In [1]: import numpy as np

In [2]: np.set_printoptions(precision=2, suppress=True, linewidth=140, sign=" ")

In [3]: def rd(a):
   ...:     return np.round(a, 2) + 0
   ...: 

In [4]: J = np.load("sample11.npy")

In [5]: J
Out[5]: 
array([[-2,  0,  0,  0],
       [ 2,  0,  0,  0],
       [-7, -7, -7,  0],
       [ 3, -8, -2, -3]])

In [6]: U, sv, vt = np.linalg.svd(J)

In [7]: V = vt[:(sv > 1e-8).sum()]

In [8]: rng = np.random.default_rng(335460)

In [9]: vec = J[3] + 3 * J[2] + rng.integers(2) * np.eye(4)[1]

In [10]: vec
Out[10]: array([-18., -29., -23.,  -3.])

In [11]: np.linalg.matrix_rank(np.vstack([J, vec]))
Out[11]: np.int64(3)

In [12]: np.argsort(-np.linalg.norm(J, axis=0).round(6), kind="stable")[:3]
Out[12]: array([ 1,  0,  2])

In [13]: [round(float(x), 2) for x in np.linalg.svd(J, compute_uv=False)[:3]]
Out[13]: [13.24, 7.99, 1.38]

In [14]: rk = np.linalg.matrix_rank(J)

In [15]: rk
Out[15]: np.int64(3)

In [16]: null = np.linalg.svd(J)[2][rk:].T

In [17]: rd(null @ null.T)
Out[17]: 
array([[ 0.  ,  0.  ,  0.  ,  0.  ],
       [ 0.  ,  0.17, -0.17, -0.33],
       [ 0.  , -0.17,  0.17,  0.33],
       [ 0.  , -0.33,  0.33,  0.67]])

In [18]: rd(null[:, 0] / null[np.abs(null[:, 0]).round(6).argmax(), 0])
Out[18]: array([ 0. , -0.5,  0.5,  1. ])

In [19]: W0 = np.load("m.npy")

In [20]: W0
Out[20]: 
array([[14, 13,  1,  8],
       [13, 14, -1, 10],
       [ 1, -1, 14, -8],
       [ 8, 10, -8, 11]])

In [21]: np.einsum("ij,ji->", W0, W0)
Out[21]: np.int64(1507)

In [22]: rd(np.linalg.det(W0[::-1]))
Out[22]: np.float64(0.0)

In [23]: rd(np.linalg.det(2 * W0)), rd(np.linalg.det(W0))
Out[23]: (np.float64(0.0), np.float64(0.0))

In [24]: np.einsum("ii->", W0)
Out[24]: np.int64(53)

In [25]: np.allclose(W0[:-1].T @ np.linalg.lstsq(W0[:-1].T, W0[-1])[0], W0[-1])
Out[25]: True

In [26]: np.unique(W0.round(6), axis=0).shape
Out[26]: (4, 4)

In [27]: np.abs(np.diag(np.linalg.qr(W0)[1])) > 1e-9
Out[27]: array([ True,  True,  True, False])

In [28]: np.linalg.lstsq(W0[:-1].T, W0[-1])[2]
Out[28]: np.int32(3)

In [29]: rd(np.trace(np.linalg.pinv(W0) @ W0))
Out[29]: np.float64(3.0)

In [30]: vec = np.array([-4, -4, 2, 3])

In [31]: W0 @ np.ones(4)
Out[31]: array([ 36.,  36.,   6.,  21.])

In [32]: np.sign((W0 @ vec).round(6))
Out[32]: array([-1, -1,  1, -1])

In [33]: np.einsum("ij,j->i", W0, vec)
Out[33]: array([-82, -80,   4, -55])

In [34]: (W0 @ vec).argmax()
Out[34]: np.int64(2)

In [35]: (W0 * vec).sum(axis=1)
Out[35]: array([-82, -80,   4, -55])
